$ ipython --no-banner

In [1]: import numpy as np

In [2]: from numpy import linalg as LA

In [3]: np.set_printoptions(precision=2, suppress=True, linewidth=200)

In [4]: tidy = lambda a: np.round(a, 2) + 0

In [5]: arr = np.load("arr.npy")

In [6]: print(arr)
[[-1.  0. -2. -2. -2. -2. -2.  0.  0.  0. -2. -2.]
 [ 0. -1.  0.  0.  0.  0.  0. -2. -2. -2.  0.  0.]
 [-2.  0. -1. -2. -2. -2. -2.  0.  0.  0. -2. -2.]
 [-2.  0. -2. -1. -2. -2. -2.  0.  0.  0. -2. -2.]
 [-2.  0. -2. -2. -1. -2. -2.  0.  0.  0. -2. -2.]
 [-2.  0. -2. -2. -2. -1. -2.  0.  0.  0. -2. -2.]
 [-2.  0. -2. -2. -2. -2. -1.  0.  0.  0. -2. -2.]
 [ 0. -2.  0.  0.  0.  0.  0. -1. -2. -2.  0.  0.]
 [ 0. -2.  0.  0.  0.  0.  0. -2. -1. -2.  0.  0.]
 [ 0. -2.  0.  0.  0.  0.  0. -2. -2. -1.  0.  0.]
 [-2.  0. -2. -2. -2. -2. -2.  0.  0.  0. -1. -2.]
 [-2.  0. -2. -2. -2. -2. -2.  0.  0.  0. -2. -1.]]

In [7]: print(tidy(np.abs(LA.eigvals(arr)).max()))
15.0

In [8]: print(np.trace(arr))
-12.0

In [9]: LA.determinant(arr)
Traceback (most recent call last):
  Cell In[9], line 1
    LA.determinant(arr)
AttributeError: module 'numpy.linalg' has no attribute 'determinant'


In [10]: x0 = np.array([1, -1, 0, 3, -2, 0, 2, 1, -1, 2, 1, -2])

In [11]: print((arr @ x0).argmax())
9

In [12]: print(arr * x0)
[[-1. -0. -0. -6.  4. -0. -4.  0. -0.  0. -2.  4.]
 [ 0.  1.  0.  0. -0.  0.  0. -2.  2. -4.  0. -0.]
 [-2. -0. -0. -6.  4. -0. -4.  0. -0.  0. -2.  4.]
 [-2. -0. -0. -3.  4. -0. -4.  0. -0.  0. -2.  4.]
 [-2. -0. -0. -6.  2. -0. -4.  0. -0.  0. -2.  4.]
 [-2. -0. -0. -6.  4. -0. -4.  0. -0.  0. -2.  4.]
 [-2. -0. -0. -6.  4. -0. -2.  0. -0.  0. -2.  4.]
 [ 0.  2.  0.  0. -0.  0.  0. -1.  2. -4.  0. -0.]
 [ 0.  2.  0.  0. -0.  0.  0. -2.  1. -4.  0. -0.]
 [ 0.  2.  0.  0. -0.  0.  0. -2.  2. -2.  0. -0.]
 [-2. -0. -0. -6.  4. -0. -4.  0. -0.  0. -1.  4.]
 [-2. -0. -0. -6.  4. -0. -4.  0. -0.  0. -2.  2.]]

In [13]: print(arr @ (2 * x0))
[-10.  -6. -12.  -6. -16. -12.  -8.  -2.  -6.   0. -10. -16.]

In [14]: print(np.sign((arr @ x0).round(6)))
[-1. -1. -1. -1. -1. -1. -1. -1. -1.  0. -1. -1.]

In [15]: Y = arr / np.sqrt((arr ** 2).mean(axis=1, keepdims=True))

In [16]: print(LA.matrix_rank(Y) == LA.matrix_rank(arr))
True

In [17]: print(tidy(LA.norm(Y, axis=1)))
[3.46 3.46 3.46 3.46 3.46 3.46 3.46 3.46 3.46 3.46 3.46 3.46]

In [18]: E = np.load("data.npy")

In [19]: print(E)
[[-2  2  2  0 -1  0  1  1 -1]
 [ 0  4  4  2 -1 -1  1  1  1]
 [-1  5  5  0  1 -2  1  0  3]
 [-3  7  3 -1  0 -2  1 -2  4]
 [-3  9  3 -3  1 -1  0  0  2]
 [-3  8  3 -4 -1 -3  2 -1  1]
 [-5  8  4 -2  0 -3  1 -3  2]
 [-3  9  3 -4  1 -1  0 -2  1]
 [-1  9  2 -6  0  1  0  0  0]
 [-3 11  4 -7 -2 -1  2 -2  2]
 [-2 10  6 -7 -4  0  0 -3  2]
 [-2  9  4 -5 -6  0  2 -1  3]]

In [20]: x0 = np.array([1, 1, -2, 2, 1, 1, -2, -2, -1])

In [21]: target = E @ x0

In [22]: coef, lr = np.zeros(9), 1 / LA.norm(E, 2) ** 2

In [23]: for i in range(10):
    ...:     coef -= lr * E.T @ (E @ coef - target)
    ...:     if i % 2 == 0: print(i, round(LA.norm(E @ coef - target), 2))
    ...: 
0 14.85
2 14.04
4 13.31
6 12.64
8 12.03

In [24]: print(tidy(coef))
[ 0.2  -0.79 -0.63  0.37  0.62  0.16 -0.34  0.03 -0.28]

In [25]: print(tidy(LA.cond(E)))
36.41

In [26]: print(LA.matrix_rank(E))
9

In [27]: print(np.diff(E, axis=0))
[[ 2  2  2  2  0 -1  0  0  2]
 [-1  1  1 -2  2 -1  0 -1  2]
 [-2  2 -2 -1 -1  0  0 -2  1]
 [ 0  2  0 -2  1  1 -1  2 -2]
 [ 0 -1  0 -1 -2 -2  2 -1 -1]
 [-2  0  1  2  1  0 -1 -2  1]
 [ 2  1 -1 -2  1  2 -1  1 -1]
 [ 2  0 -1 -2 -1  2  0  2 -1]
 [-2  2  2 -1 -2 -2  2 -2  2]
 [ 1 -1  2  0 -2  1 -2 -1  0]
 [ 0 -1 -2  2 -2  0  2  2  1]]

In [28]: print(E - E[0])
[[ 0  0  0  0  0  0  0  0  0]
 [ 2  2  2  2  0 -1  0  0  2]
 [ 1  3  3  0  2 -2  0 -1  4]
 [-1  5  1 -1  1 -2  0 -3  5]
 [-1  7  1 -3  2 -1 -1 -1  3]
 [-1  6  1 -4  0 -3  1 -2  2]
 [-3  6  2 -2  1 -3  0 -4  3]
 [-1  7  1 -4  2 -1 -1 -3  2]
 [ 1  7  0 -6  1  1 -1 -1  1]
 [-1  9  2 -7 -1 -1  1 -3  3]
 [ 0  8  4 -7 -3  0 -1 -4  3]
 [ 0  7  2 -5 -5  0  1 -2  4]]

In [29]: print(E.sum(axis=1))
[ 2 11 12  7  8  2  2  4  5  4  2  4]

In [30]: print(tidy(LA.svd(E, compute_uv=False)))
[35.26  8.94  6.9   4.9   3.75  3.07  2.41  1.43  0.97]

In [31]: print(tidy(E.mean(axis=0)))
[-2.33  7.58  3.58 -3.08 -1.   -1.08  0.92 -1.    1.67]

In [32]: print(E.shape)
(12, 9)

In [33]: print(np.abs(E).max())
11

In [34]: print(tidy(LA.norm(E)))
37.78

In [35]: x0 = np.array([-2, 0, 2, -2, -1, 2, -1, 1, 0])

In [36]: h1 = np.maximum(E @ x0, 0)

In [37]: print(np.maximum(E @ x0, 0) - np.maximum(-E @ x0, 0))
[ 9  3  6  7 15 12 12 15 20 24 31 25]

In [38]: print(tidy(np.tanh(E @ x0)))
[1. 1. 1. 1. 1. 1. 1. 1. 1. 1. 1. 1.]

In [39]: print(E.T @ h1)
[-435 1550  677 -808 -310 -135  159 -246  306]

In [40]: W0 = np.load("a.npy")

In [41]: print(W0)
[[-0.63 -0.13 -0.52 -1.6   0.58  0.1 ]
 [ 0.2  -1.   -0.6  -0.5  -2.   -0.6 ]
 [-0.9   1.5  -0.4   0.6   0.6   0.4 ]
 [-0.1  -1.8   2.6   0.1  -1.3  -0.7 ]
 [-0.6  -0.5  -0.6  -1.7   0.2  -0.2 ]
 [-2.1  -1.1   1.9  -1.    0.8  -0.9 ]
 [-0.3   1.2   0.3  -0.2  -1.6  -0.2 ]
 [-0.9   0.2  -0.1  -0.8  -0.5  -0.9 ]
 [ 0.5  -0.9  -0.5   0.8  -1.7  -0.6 ]
 [ 1.    0.2   0.5  -1.2  -0.5   0.3 ]
 [ 0.5   0.4   0.6   0.2  -0.1   0.9 ]
 [-1.4   0.5  -0.7  -0.5  -1.5   0.3 ]]

In [42]: Ac = W0 - W0.mean(axis=0)

In [43]: left, sv, vt = LA.svd(Ac, full_matrices=False)

In [44]: print(np.abs(left[:, 0]).argmax())
3

In [45]: print(np.searchsorted(np.cumsum(sv ** 2) / (sv ** 2).sum(), 0.9) + 1)
4

In [46]: print(tidy((sv ** 2).sum() ** 2 / (sv ** 4).sum()))
4.0

In [47]: print(tidy(Ac.mean(axis=0)))
[0. 0. 0. 0. 0. 0.]

In [48]: print(np.abs(vt[0]).argmax())
2

In [49]: print(tidy(vt[0] * np.sign(vt[0, np.abs(vt[0]).argmax()])))
[-0.02 -0.65  0.69  0.01 -0.11 -0.29]

In [50]: Y = np.c_[W0[:, :2] @ np.array([[-4, -7], [-9, 3]]), np.array([0, 3, -3, -2, -3, 3, 2, 0, -1, 1, 0, 1])]

In [51]: print(tidy(Y))
[[ 3.69  4.02  0.  ]
 [ 8.2  -4.4   3.  ]
 [-9.9  10.8  -3.  ]
 [16.6  -4.7  -2.  ]
 [ 6.9   2.7  -3.  ]
 [18.3  11.4   3.  ]
 [-9.6   5.7   2.  ]
 [ 1.8   6.9   0.  ]
 [ 6.1  -6.2  -1.  ]
 [-5.8  -6.4   1.  ]
 [-5.6  -2.3   0.  ]
 [ 1.1  11.3   1.  ]]

In [52]: print(LA.matrix_rank(Y))
3

In [53]: print(tidy(LA.norm(LA.qr(W0)[0].T @ Y, axis=0) ** 2 / ((Y ** 2).sum(axis=0) + 1e-12)))
[1.   1.   0.13]

In [54]: print(LA.matrix_rank(np.c_[W0, Y]))
7

In [55]: left, sv, vt = LA.svd(arr, full_matrices=False)

In [56]: print(tidy(vt @ vt.T))
[[1. 0. 0. 0. 0. 0. 0. 0. 0. 0. 0. 0.]
 [0. 1. 0. 0. 0. 0. 0. 0. 0. 0. 0. 0.]
 [0. 0. 1. 0. 0. 0. 0. 0. 0. 0. 0. 0.]
 [0. 0. 0. 1. 0. 0. 0. 0. 0. 0. 0. 0.]
 [0. 0. 0. 0. 1. 0. 0. 0. 0. 0. 0. 0.]
 [0. 0. 0. 0. 0. 1. 0. 0. 0. 0. 0. 0.]
 [0. 0. 0. 0. 0. 0. 1. 0. 0. 0. 0. 0.]
 [0. 0. 0. 0. 0. 0. 0. 1. 0. 0. 0. 0.]
 [0. 0. 0. 0. 0. 0. 0. 0. 1. 0. 0. 0.]
 [0. 0. 0. 0. 0. 0. 0. 0. 0. 1. 0. 0.]
 [0. 0. 0. 0. 0. 0. 0. 0. 0. 0. 1. 0.]
 [0. 0. 0. 0. 0. 0. 0. 0. 0. 0. 0. 1.]]

In [57]: print(tidy(sv))
[15.  7.  1.  1.  1.  1.  1.  1.  1.  1.  1.  1.]

In [58]: print(tidy(np.abs(vt[0])))
[0.35 0.   0.35 0.35 0.35 0.35 0.35 0.   0.   0.   0.35 0.35]

In [59]: print(np.allclose(left * sv @ vt, arr))
True

In [60]: print(tidy(left.T @ arr @ vt.T))
[[15.  0.  0.  0.  0.  0.  0.  0.  0.  0.  0.  0.]
 [ 0.  7.  0.  0.  0.  0.  0.  0.  0.  0.  0.  0.]
 [ 0.  0.  1.  0.  0.  0.  0.  0.  0.  0.  0.  0.]
 [ 0.  0.  0.  1.  0.  0.  0.  0.  0.  0.  0.  0.]
 [ 0.  0.  0.  0.  1.  0.  0.  0.  0.  0.  0.  0.]
 [ 0.  0.  0.  0.  0.  1.  0.  0.  0.  0.  0.  0.]
 [ 0.  0.  0.  0.  0.  0.  1.  0.  0.  0.  0.  0.]
 [ 0.  0.  0.  0.  0.  0.  0.  1.  0.  0.  0.  0.]
 [ 0.  0.  0.  0.  0.  0.  0.  0.  1.  0.  0.  0.]
 [ 0.  0.  0.  0.  0.  0.  0.  0.  0.  1.  0.  0.]
 [ 0.  0.  0.  0.  0.  0.  0.  0.  0.  0.  1.  0.]
 [ 0.  0.  0.  0.  0.  0.  0.  0.  0.  0.  0.  1.]]

In [61]: print((sv > 1e-8).sum())
12

In [62]: G = np.cov(W0, rowvar=False)

In [63]: print(np.argwhere(np.triu(np.abs(np.corrcoef(W0.T)) > 0.8, 1)))
[]

In [64]: print(G.shape)
(6, 6)

In [65]: print(tidy(W0.std(axis=0)))
[0.84 0.94 1.02 0.78 0.96 0.56]

In [66]: print(tidy(LA.eigvalsh(G)[::-1]))
[1.65 1.48 0.78 0.58 0.28 0.11]

In [67]: print(np.argsort(-W0.std(axis=0).round(6), kind="stable"))
[2 4 1 0 3 5]

In [68]: print(tidy(np.polyfit(W0[:, 5], W0[:, 3], 1)))
[ 0.13 -0.46]

In [69]: P = W0 @ LA.solve(W0.T @ W0, W0.T)

In [70]: print(tidy(np.trace(P)))
6.0

In [71]: print(LA.matrix_rank(np.eye(12) - P))
6

In [72]: print(tidy(P @ W0[:, 0]))
[-0.63  0.2  -0.9  -0.1  -0.6  -2.1  -0.3  -0.9   0.5   1.    0.5  -1.4 ]

In [73]: data = np.loadtxt("mat.csv", delimiter=",")

In [74]: print(data)
[[0. 0. 1. 0. 0. 0. 0. 0. 0. 0. 0. 0.]
 [0. 0. 0. 0. 0. 0. 0. 0. 0. 0. 0. 0.]
 [1. 0. 0. 0. 1. 1. 0. 0. 0. 1. 0. 0.]
 [0. 0. 0. 0. 0. 0. 0. 0. 0. 0. 1. 0.]
 [0. 0. 1. 0. 0. 0. 0. 1. 0. 0. 0. 0.]
 [0. 0. 1. 0. 0. 0. 0. 0. 0. 0. 0. 1.]
 [0. 0. 0. 0. 0. 0. 0. 0. 0. 0. 1. 0.]
 [0. 0. 0. 0. 1. 0. 0. 0. 1. 0. 0. 0.]
 [0. 0. 0. 0. 0. 0. 0. 1. 0. 0. 1. 0.]
 [0. 0. 1. 0. 0. 0. 0. 0. 0. 0. 0. 0.]
 [0. 0. 0. 1. 0. 0. 1. 0. 1. 0. 0. 0.]
 [0. 0. 0. 0. 0. 1. 0. 0. 0. 0. 0. 0.]]

In [75]: r = LA.matrix_rank(data)

In [76]: print(r)
8

In [77]: N = LA.svd(data)[2][r:].T

In [78]: print([int(LA.matrix_rank(np.delete(data, i, axis=0))) for i in range(12)])
[8, 8, 7, 8, 8, 7, 8, 7, 8, 8, 7, 7]

In [79]: print(tidy(N @ N.T))
[[ 0.58  0.    0.   -0.08 -0.17  0.   -0.08  0.    0.17 -0.42  0.    0.  ]
 [ 0.    1.    0.    0.    0.    0.    0.    0.    0.    0.    0.    0.  ]
 [ 0.    0.    0.    0.    0.    0.    0.    0.    0.    0.    0.    0.  ]
 [-0.08  0.    0.    0.58  0.17  0.   -0.42  0.   -0.17 -0.08  0.    0.  ]
 [-0.17  0.    0.    0.17  0.33  0.    0.17  0.   -0.33 -0.17  0.    0.  ]
 [ 0.    0.    0.    0.    0.    0.    0.    0.    0.    0.    0.    0.  ]
 [-0.08  0.    0.   -0.42  0.17  0.    0.58  0.   -0.17 -0.08  0.    0.  ]
 [ 0.    0.    0.    0.    0.    0.    0.    0.    0.    0.    0.    0.  ]
 [ 0.17  0.    0.   -0.17 -0.33  0.   -0.17  0.    0.33  0.17  0.    0.  ]
 [-0.42  0.    0.   -0.08 -0.17  0.   -0.08  0.    0.17  0.58  0.    0.  ]
 [ 0.    0.    0.    0.    0.    0.    0.    0.    0.    0.    0.    0.  ]
 [ 0.    0.    0.    0.    0.    0.    0.    0.    0.    0.    0.    0.  ]]

In [80]: print(LA.matrix_rank(data.T @ data), LA.matrix_rank(data @ data.T))
8 8

In [81]: print(np.flatnonzero(LA.matrix_power((data != 0) + (data.T != 0) + np.eye(12), 12)[0]))
[ 0  2  3  4  5  6  7  8  9 10 11]

In [82]: print((LA.matrix_power((data != 0) + (data.T != 0) + np.eye(12), 12) > 0).astype(int))
[[1 0 1 1 1 1 1 1 1 1 1 1]
 [0 1 0 0 0 0 0 0 0 0 0 0]
 [1 0 1 1 1 1 1 1 1 1 1 1]
 [1 0 1 1 1 1 1 1 1 1 1 1]
 [1 0 1 1 1 1 1 1 1 1 1 1]
 [1 0 1 1 1 1 1 1 1 1 1 1]
 [1 0 1 1 1 1 1 1 1 1 1 1]
 [1 0 1 1 1 1 1 1 1 1 1 1]
 [1 0 1 1 1 1 1 1 1 1 1 1]
 [1 0 1 1 1 1 1 1 1 1 1 1]
 [1 0 1 1 1 1 1 1 1 1 1 1]
 [1 0 1 1 1 1 1 1 1 1 1 1]]

In [83]: print(data @ data)
[[1. 0. 0. 0. 1. 1. 0. 0. 0. 1. 0. 0.]
 [0. 0. 0. 0. 0. 0. 0. 0. 0. 0. 0. 0.]
 [0. 0. 4. 0. 0. 0. 0. 1. 0. 0. 0. 1.]
 [0. 0. 0. 1. 0. 0. 1. 0. 1. 0. 0. 0.]
 [1. 0. 0. 0. 2. 1. 0. 0. 1. 1. 0. 0.]
 [1. 0. 0. 0. 1. 2. 0. 0. 0. 1. 0. 0.]
 [0. 0. 0. 1. 0. 0. 1. 0. 1. 0. 0. 0.]
 [0. 0. 1. 0. 0. 0. 0. 2. 0. 0. 1. 0.]
 [0. 0. 0. 1. 1. 0. 1. 0. 2. 0. 0. 0.]
 [1. 0. 0. 0. 1. 1. 0. 0. 0. 1. 0. 0.]
 [0. 0. 0. 0. 0. 0. 0. 1. 0. 0. 3. 0.]
 [0. 0. 1. 0. 0. 0. 0. 0. 0. 0. 0. 1.]]

In [84]: print((data != 0).astype(int))
[[0 0 1 0 0 0 0 0 0 0 0 0]
 [0 0 0 0 0 0 0 0 0 0 0 0]
 [1 0 0 0 1 1 0 0 0 1 0 0]
 [0 0 0 0 0 0 0 0 0 0 1 0]
 [0 0 1 0 0 0 0 1 0 0 0 0]
 [0 0 1 0 0 0 0 0 0 0 0 1]
 [0 0 0 0 0 0 0 0 0 0 1 0]
 [0 0 0 0 1 0 0 0 1 0 0 0]
 [0 0 0 0 0 0 0 1 0 0 1 0]
 [0 0 1 0 0 0 0 0 0 0 0 0]
 [0 0 0 1 0 0 1 0 1 0 0 0]
 [0 0 0 0 0 1 0 0 0 0 0 0]]

In [85]: m1 = np.load("dump.npy")

In [86]: print(m1)
[[-1  0  0  0  0  0  0  0  0  0  0  0]
 [ 0 -4  0  0  0  0  0  0  0  0  0  0]
 [ 0  0 -3  0  0  0  0  0  0  0  0  0]
 [ 0  0  0  4  0  0  0  0  0  0  0  0]
 [ 0  0  0  0 -2  0  0  0  0  0  0  0]
 [ 0  0  0  0  0 -1  0  0  0  0  0  0]
 [ 0  0  0  0  0  0 -5  0  0  0  0  0]
 [ 0  0  0  0  0  0  0  0  0  0  0  0]
 [ 0  0  0  0  0  0  0  0 -4  0  0  0]
 [ 0  0  0  0  0  0  0  0  0  0  0  0]
 [ 0  0  0  0  0  0  0  0  0  0  4  0]
 [ 0  0  0  0  0  0  0  0  0  0  0  1]]

In [87]: print(np.flatnonzero(LA.matrix_power((m1 != 0) + (m1.T != 0) + np.eye(12), 12)[10]))
[10]

In [88]: print(tidy(LA.det(m1)))
0.0

In [89]: print((m1 != 0).astype(int))
[[1 0 0 0 0 0 0 0 0 0 0 0]
 [0 1 0 0 0 0 0 0 0 0 0 0]
 [0 0 1 0 0 0 0 0 0 0 0 0]
 [0 0 0 1 0 0 0 0 0 0 0 0]
 [0 0 0 0 1 0 0 0 0 0 0 0]
 [0 0 0 0 0 1 0 0 0 0 0 0]
 [0 0 0 0 0 0 1 0 0 0 0 0]
 [0 0 0 0 0 0 0 0 0 0 0 0]
 [0 0 0 0 0 0 0 0 1 0 0 0]
 [0 0 0 0 0 0 0 0 0 0 0 0]
 [0 0 0 0 0 0 0 0 0 0 1 0]
 [0 0 0 0 0 0 0 0 0 0 0 1]]

In [90]: print(m1 @ m1)
[[ 1  0  0  0  0  0  0  0  0  0  0  0]
 [ 0 16  0  0  0  0  0  0  0  0  0  0]
 [ 0  0  9  0  0  0  0  0  0  0  0  0]
 [ 0  0  0 16  0  0  0  0  0  0  0  0]
 [ 0  0  0  0  4  0  0  0  0  0  0  0]
 [ 0  0  0  0  0  1  0  0  0  0  0  0]
 [ 0  0  0  0  0  0 25  0  0  0  0  0]
 [ 0  0  0  0  0  0  0  0  0  0  0  0]
 [ 0  0  0  0  0  0  0  0 16  0  0  0]
 [ 0  0  0  0  0  0  0  0  0  0  0  0]
 [ 0  0  0  0  0  0  0  0  0  0 16  0]
 [ 0  0  0  0  0  0  0  0  0  0  0  1]]

In [91]: print(m1 @ m1.T)
[[ 1  0  0  0  0  0  0  0  0  0  0  0]
 [ 0 16  0  0  0  0  0  0  0  0  0  0]
 [ 0  0  9  0  0  0  0  0  0  0  0  0]
 [ 0  0  0 16  0  0  0  0  0  0  0  0]
 [ 0  0  0  0  4  0  0  0  0  0  0  0]
 [ 0  0  0  0  0  1  0  0  0  0  0  0]
 [ 0  0  0  0  0  0 25  0  0  0  0  0]
 [ 0  0  0  0  0  0  0  0  0  0  0  0]
 [ 0  0  0  0  0  0  0  0 16  0  0  0]
 [ 0  0  0  0  0  0  0  0  0  0  0  0]
 [ 0  0  0  0  0  0  0  0  0  0 16  0]
 [ 0  0  0  0  0  0  0  0  0  0  0  1]]

In [92]: print(m1.T @ m1)
[[ 1  0  0  0  0  0  0  0  0  0  0  0]
 [ 0 16  0  0  0  0  0  0  0  0  0  0]
 [ 0  0  9  0  0  0  0  0  0  0  0  0]
 [ 0  0  0 16  0  0  0  0  0  0  0  0]
 [ 0  0  0  0  4  0  0  0  0  0  0  0]
 [ 0  0  0  0  0  1  0  0  0  0  0  0]
 [ 0  0  0  0  0  0 25  0  0  0  0  0]
 [ 0  0  0  0  0  0  0  0  0  0  0  0]
 [ 0  0  0  0  0  0  0  0 16  0  0  0]
 [ 0  0  0  0  0  0  0  0  0  0  0  0]
 [ 0  0  0  0  0  0  0  0  0  0 16  0]
 [ 0  0  0  0  0  0  0  0  0  0  0  1]]

In [93]: print(tidy(LA.svd(m1, compute_uv=False)))
[5. 4. 4. 4. 4. 3. 2. 1. 1. 1. 0. 0.]
